In [1]: import numpy as np

In [2]: np.set_printoptions(suppress=True, linewidth=100)

In [3]: def rd(a):
   ...:     return np.round(a, 3) + 0
   ...: 

In [4]: J = np.array([[-1.0, 0.0, 0.0], [0.0, -2.0, 1.0], [0.0, 3.0, -2.0]])

In [5]: # 2 groups of indices that never mix

In [6]: x0 = np.array([0, 1, 1])

In [7]: target = J @ x0

In [8]: b, lr = np.zeros(3), 1 / np.linalg.norm(J, 2) ** 2

In [9]: for i in range(5):
   ...:     b -= lr * J.T @ (J @ b - target)
   ...:     if i % 1 == 0: print(i, round(np.linalg.norm(J @ b - target), 3))
   ...: 
0 0.324
1 0.323
2 0.322
3 0.321
4 0.32

In [10]: rd(np.linalg.cond(J))
Out[10]: np.float64(17.944)

In [11]: rd(b)
Out[11]: array([ 0.   ,  0.288, -0.153])

In [12]: ev, V = np.linalg.eig(J)

In [13]: rd(ev)
Out[13]: array([-0.268, -3.732, -1.   ])

In [14]: rd(np.sort(np.linalg.eigvals(J @ J)))
Out[14]: array([ 0.072,  1.   , 13.928])

In [15]: rd(np.prod(ev))
Out[15]: np.float64(-1.0)

In [16]: rd(np.sort(np.linalg.eigvals(J.T)))
Out[16]: array([-3.732, -1.   , -0.268])

In [17]: Y = J / np.linalg.norm(J, axis=1, keepdims=True)

In [18]: cov = Y @ Y.T

In [19]: rd(np.linalg.norm(Y, axis=1))
Out[19]: array([1., 1., 1.])

In [20]: rd(cov)
Out[20]: 
array([[ 1.   ,  0.   ,  0.   ],
       [ 0.   ,  1.   , -0.992],
       [ 0.   , -0.992,  1.   ]])

In [21]: np.argwhere(np.triu(np.abs(cov) > 0.95, 1))
Out[21]: array([[1, 2]])

In [22]: (np.abs(cov) > 0.9).astype(int)
Out[22]: 
array([[1, 0, 0],
       [0, 1, 1],
       [0, 1, 1]])

In [23]: Uu, sigma, Vh = np.linalg.svd(cov)

In [24]: rd(sigma)
Out[24]: array([1.992, 1.   , 0.008])

In [25]: np.argmax(sigma[:-1] / (sigma[1:] + 1e-6)) + 1
Out[25]: np.int64(2)

In [26]: Y = Uu[:, :2] @ np.diag(sigma[:2]) @ Vh[:2]

In [27]: np.linalg.matrix_rank(Y)
Out[27]: np.int64(2)

In [28]: np.linalg.matrix_rank(cov, rtol=0.05)
Out[28]: np.int64(2)

In [29]: O, Rm = np.linalg.qr(J)

In [30]: rd(np.abs(np.diag(Rm)))
Out[30]: array([1.   , 3.606, 0.277])

In [31]: O.shape, Rm.shape
Out[31]: ((3, 3), (3, 3))

In [32]: np.trace(O @ O.T)
Out[32]: np.float64(3.0)

In [33]: rd(O @ Rm)
Out[33]: 
array([[-1.,  0.,  0.],
       [ 0., -2.,  1.],
       [ 0.,  3., -2.]])

In [34]: rd(Rm)
Out[34]: 
array([[-1.   ,  0.   ,  0.   ],
       [ 0.   ,  3.606, -2.219],
       [ 0.   ,  0.   , -0.277]])

In [35]: data = np.loadtxt("w.csv", delimiter=",")

In [36]: data
Out[36]: 
array([[0., 1., 1., 0., 0.],
       [1., 0., 0., 0., 0.],
       [1., 0., 0., 1., 1.],
       [0., 0., 1., 0., 1.],
       [0., 0., 1., 1., 0.]])

In [37]: ev, V = np.linalg.eigh(data)

In [38]: rd(ev)
Out[38]: array([-1.675, -1.   , -0.539,  1.   ,  2.214])

In [39]: rd(V.T @ V)
Out[39]: 
array([[1., 0., 0., 0., 0.],
       [0., 1., 0., 0., 0.],
       [0., 0., 1., 0., 0.],
       [0., 0., 0., 1., 0.],
       [0., 0., 0., 0., 1.]])

In [40]: np.unique(ev.round(6) + 0, return_counts=True)[1]
Out[40]: array([1, 1, 1, 1, 1])

In [41]: rd(ev.sum()), np.trace(data)
Out[41]: (np.float64(0.0), np.float64(0.0))
